$ python -q
>>> import numpy as np
>>> np.set_printoptions(precision=2, suppress=True, linewidth=120, legacy="1.25")
>>> Q, _ = np.linalg.qr(np.array([[-0.9, -0.5, -0.7], [0.0, 0.2, 1.8], [0.1, 1.5, 1.9]]))
>>> feats = 5 * Q
>>> print(feats)
[[-4.97 -0.55  0.08]
 [ 0.   -0.69 -4.95]
 [ 0.55 -4.92  0.69]]
>>> np.linalg.norm(feats, axis=0)
array([5., 5., 5.])
>>> round(float(np.linalg.norm(feats, 2)), 2)
5.0
>>> round(feats[0] @ feats[1], 2)
0.0
>>> np.linalg.norm(feats, axis=1)
array([5., 5., 5.])
>>> round(float(np.linalg.norm(feats, 1)), 2), np.round(np.linalg.norm(feats, np.inf), 2)
(6.16, 6.16)
>>> B = feats / np.linalg.norm(feats, axis=1, keepdims=True)
>>> cov = B @ B.T
>>> np.degrees(np.arccos(np.clip(cov[0, 2], -1, 1)))
90.0
>>> np.linalg.norm(B, axis=1)
array([1., 1., 1.])
>>> cov.round(2) + 0
array([[1., 0., 0.],
       [0., 1., 0.],
       [0., 0., 1.]])
>>> (np.abs(cov) > 0.9).astype(int)
array([[1, 0, 0],
       [0, 1, 0],
       [0, 0, 1]])
>>> A = np.loadtxt("w.csv", delimiter=",")
>>> A
array([[-0.29,  2.01,  1.8 ],
       [ 1.09, -1.4 ,  1.73],
       [ 2.45,  1.35, -0.92]])
>>> np.linalg.matrix_rank(A)
3
>>> A.sum(axis=1)
array([3.52, 1.42, 2.89])
>>> print(np.unravel_index(np.abs(A).argmax(), A.shape))
(2, 0)
>>> np.count_nonzero(A)
9
>>> arr = np.loadtxt("sample5.csv", delimiter=",")
>>> print(arr)
[[0.2  0.4  0.4 ]
 [0.43 0.29 0.29]
 [0.25 0.25 0.5 ]]
>>> rng = np.random.default_rng(9359)
>>> labels = rng.permutation(3)
>>> B = arr[:, labels] * rng.choice([-1, 1], 3)
>>> B
array([[-0.2 ,  0.4 , -0.4 ],
       [-0.43,  0.29, -0.29],
       [-0.25,  0.25, -0.5 ]])
>>> U, _, VT = np.linalg.svd(arr.T @ B)
>>> np.round(np.linalg.lstsq(arr, B)[0], 2) + 0
array([[-1.,  0.,  0.],
       [ 0.,  1.,  0.],
       [ 0.,  0., -1.]])
>>> print(labels)
[0 1 2]
>>> U, sigma, VT = np.linalg.svd(arr, full_matrices=False)
>>> (sigma > 1e-8).sum()
3
>>> np.round(U.T @ arr @ VT.T, 2) + 0
array([[1.01, 0.  , 0.  ],
       [0.  , 0.21, 0.  ],
       [0.  , 0.  , 0.13]])
>>> sigma / sigma[0]
array([1.  , 0.21, 0.13])
>>> print(np.round(U.T @ U, 2) + 0)
[[1. 0. 0.]
 [0. 1. 0.]
 [0. 0. 1.]]
>>> np.abs(U[:, 0]).round(6).argmax()
2
>>> np.allclose(U * sigma @ VT, arr)
True
>>> f = np.array([-2, 0])
>>> r1 = np.array([3, -2, 1])
>>> F = np.outer(f, r1)
>>> F
array([[-6,  4, -2],
       [ 0,  0,  0]])
>>> t3 = np.stack([F, 2 * F, F[::-1]])
>>> np.linalg.matrix_rank(t3.reshape(3, -1))
2
>>> np.linalg.matrix_rank(t3)
array([1, 1, 1])
>>> t3.sum(axis=0)
array([[-18,  12,  -6],
       [ -6,   4,  -2]])
>>> np.linalg.norm(t3, axis=(1, 2))
array([ 7.48, 14.97,  7.48])
>>> cov = F.T @ F
>>> print(np.round(np.linalg.eigvalsh(cov)[::-1], 2) + 0)
[56.  0.  0.]
>>> np.diag(cov)
array([36, 16,  4])
>>> np.trace(cov), (F ** 2).sum()
(56, 56)
>>> print(np.linalg.cond(F) > 100)
True
>>> np.argsort(-np.linalg.norm(F, axis=0).round(6), kind="stable")[:3]
array([0, 1, 2])
